% ipython --no-banner

In [1]: import numpy as np

In [2]: np.set_printoptions(precision=2, suppress=True, linewidth=100, floatmode="fixed")

In [3]: Z = np.array([[0, 2, 1, 1], [1, 0, 1, 2], [1, 2, 0, 1]])

In [4]: mat = np.repeat(Z, 29 // 3, axis=0)

In [5]: rng = np.random.default_rng(1464)

In [6]: mat = mat + 0.02 * rng.normal(size=mat.shape)

In [7]: print(mat.round(2) + 0)
[[ 0.00  2.01  1.00  1.00]
 [-0.02  2.00  0.99  0.99]
 [-0.03  1.98  0.99  0.99]
 [ 0.01  1.98  1.02  0.99]
 [ 0.02  2.03  1.00  0.98]
 [-0.02  1.98  1.03  0.99]
 [-0.03  1.95  1.00  1.01]
 [ 0.01  1.98  0.99  1.00]
 [-0.01  1.99  1.02  1.00]
 [ 1.04  0.01  1.03  2.02]
 [ 0.96  0.01  1.04  2.03]
 [ 0.93  0.01  1.02  2.02]
 [ 1.04  0.00  0.99  2.00]
 [ 0.99  0.01  1.04  1.99]
 [ 1.00  0.02  1.01  1.99]
 [ 0.98 -0.01  1.00  2.01]
 [ 0.99  0.00  0.98  2.01]
 [ 1.00  0.00  0.98  2.02]
 [ 1.01  2.00  0.01  1.02]
 [ 0.98  2.03  0.00  0.98]
 [ 1.02  2.05 -0.01  0.99]
 [ 1.00  2.00 -0.01  1.02]
 [ 1.01  2.00 -0.01  1.03]
 [ 0.99  2.04 -0.01  1.04]
 [ 0.99  1.99  0.03  1.01]
 [ 0.98  2.01  0.00  1.04]
 [ 1.00  1.99  0.00  1.02]]

In [8]: labels = mat[:, 0] > np.median(mat[:, 0])

In [9]: f = mat[labels].mean(axis=0) - mat[~labels].mean(axis=0)

In [10]: print(labels.astype(int))
[0 0 0 0 0 0 0 0 0 1 0 0 1 1 1 0 1 1 1 0 1 1 1 1 1 0 1]

In [11]: print(np.argsort(-np.abs(f).round(6), kind="stable"))
[0 1 2 3]

In [12]: print(((mat - mat.mean(axis=0)) @ f > 0).astype(int))
[0 0 0 0 0 0 0 0 0 1 1 1 1 1 1 1 1 1 1 1 1 1 1 1 1 1 1]

In [13]: d = np.linalg.norm(mat[:, None] - mat[None], axis=-1)

In [14]: print(d.mean(axis=1).argmax())
9

In [15]: print(np.linalg.norm(mat - mat.mean(axis=0), axis=1))
[1.06 1.07 1.06 1.04 1.06 1.07 1.04 1.03 1.06 1.58 1.57 1.55 1.57 1.56 1.55 1.57 1.56 1.57 1.05
 1.08 1.12 1.06 1.06 1.08 1.02 1.05 1.04]

In [16]: print(np.flatnonzero(d[4] < d.mean() / 2))
[0 1 2 3 4 5 6 7 8]

In [17]: hat = mat @ np.linalg.solve(mat.T @ mat, mat.T)

In [18]: print(np.round(hat @ mat[:, 0], 2) + 0)
[ 0.00 -0.02 -0.03  0.01  0.02 -0.02 -0.03  0.01 -0.01  1.04  0.96  0.93  1.04  0.99  1.00  0.98
  0.99  1.00  1.01  0.98  1.02  1.00  1.01  0.99  0.99  0.98  1.00]

In [19]: G = np.cov(mat, rowvar=False)

In [20]: print(np.argwhere(np.triu(np.abs(np.corrcoef(mat.T)) > 0.8, 1)))
[[1 3]]

In [21]: print(np.polyfit(mat[:, 1], mat[:, 0], 1))
[-0.25  0.99]

In [22]: print(G)
[[ 0.23 -0.23 -0.12  0.12]
 [-0.23  0.92 -0.24 -0.46]
 [-0.12 -0.24  0.24  0.11]
 [ 0.12 -0.46  0.11  0.23]]

In [23]: print(round(float(np.corrcoef(mat[:, 1], mat[:, 0])[0, 1]), 2))
-0.49

In [24]: print(np.corrcoef(mat.T))
[[ 1.00 -0.49 -0.50  0.51]
 [-0.49  1.00 -0.51 -1.00]
 [-0.50 -0.51  1.00  0.49]
 [ 0.51 -1.00  0.49  1.00]]

In [25]: J, _ = np.linalg.qr(np.array([[0.9, -1.1, 1.3, -0.3, 1.6],
    ...:     [-1.0, -0.3, 1.1, -1.2, -1.0],
    ...:     [1.3, 0.4, 0.0, 1.3, -0.7],
    ...:     [-0.6, -0.2, -0.6, 0.1, 0.1],
    ...:     [-0.2, -0.8, 0.6, 0.2, -1.3]]))

In [26]: print(J)
[[-0.46 -0.77 -0.09  0.38 -0.22]
 [ 0.51 -0.19 -0.75 -0.15 -0.36]
 [-0.66  0.25 -0.21 -0.56 -0.39]
 [ 0.30 -0.13  0.60 -0.15 -0.71]
 [ 0.10 -0.54  0.14 -0.71  0.41]]

In [27]: t3 = np.stack([J, 2 * J, J[::-1]])

In [28]: print(np.linalg.matrix_rank(t3.reshape(3, -1)))
2

In [29]: print(np.linalg.matrix_rank(t3))
[5 5 5]

In [30]: print(np.linalg.det(t3))
[ 1.00 32.00  1.00]

In [31]: print(np.einsum("bij,cij->bc", t3, t3))
[[ 5.00 10.00  1.00]
 [10.00 20.00  2.00]
 [ 1.00  2.00  5.00]]

In [32]: print((t3 @ J.T).shape)
(3, 5, 5)

In [33]: print(t3.shape)
(3, 5, 5)

In [34]: data = np.loadtxt("layer3.csv", delimiter=",")

In [35]: print(data)
[[ 0.00  0.00  0.00 -2.00  0.00]
 [ 0.00  0.00  0.00  0.00 -2.00]
 [ 2.00  0.00  0.00  0.00  0.00]
 [ 0.00  2.00  0.00  0.00  0.00]
 [ 0.00  0.00 -1.00  0.00  0.00]]

In [36]: print(np.linalg.norm(data, axis=0))
[2.00 2.00 1.00 2.00 2.00]

In [37]: print(np.linalg.svd(data, compute_uv=False))
[2.00 2.00 2.00 2.00 1.00]

In [38]: out = np.linalg.inv(data)

In [39]: print(np.allclose(out, data.T))
False

In [40]: print(np.linalg.det(data) * out)
[[-0.00 -0.00 -8.00 -0.00 -0.00]
 [-0.00 -0.00 -0.00 -8.00 -0.00]
 [ 0.00  0.00  0.00  0.00 16.00]
 [ 8.00  0.00  0.00  0.00  0.00]
 [ 0.00  8.00  0.00  0.00  0.00]]

In [41]: print(round(np.linalg.cond(data), 2))
2.0

In [42]: print((np.abs(out) > 1e-9).astype(int))
[[0 0 1 0 0]
 [0 0 0 1 0]
 [0 0 0 0 1]
 [1 0 0 0 0]
 [0 1 0 0 0]]

In [43]: print(np.linalg.inv(out))
[[-0.00 -0.00 -0.00 -2.00 -0.00]
 [-0.00 -0.00 -0.00 -0.00 -2.00]
 [ 2.00  0.00  0.00  0.00  0.00]
 [ 0.00  2.00  0.00  0.00  0.00]
 [-0.00 -0.00 -1.00 -0.00 -0.00]]

In [44]: print(data @ out)
[[1.00 0.00 0.00 0.00 0.00]
 [0.00 1.00 0.00 0.00 0.00]
 [0.00 0.00 1.00 0.00 0.00]
 [0.00 0.00 0.00 1.00 0.00]
 [0.00 0.00 0.00 0.00 1.00]]

In [45]: print(round(float(np.linalg.slogdet(data)[0]), 2))
-1.0

In [46]: print(out)
[[ 0.00  0.00  0.50  0.00  0.00]
 [ 0.00  0.00  0.00  0.50  0.00]
 [-0.00 -0.00 -0.00 -0.00 -1.00]
 [-0.50 -0.00 -0.00 -0.00 -0.00]
 [-0.00 -0.50 -0.00 -0.00 -0.00]]
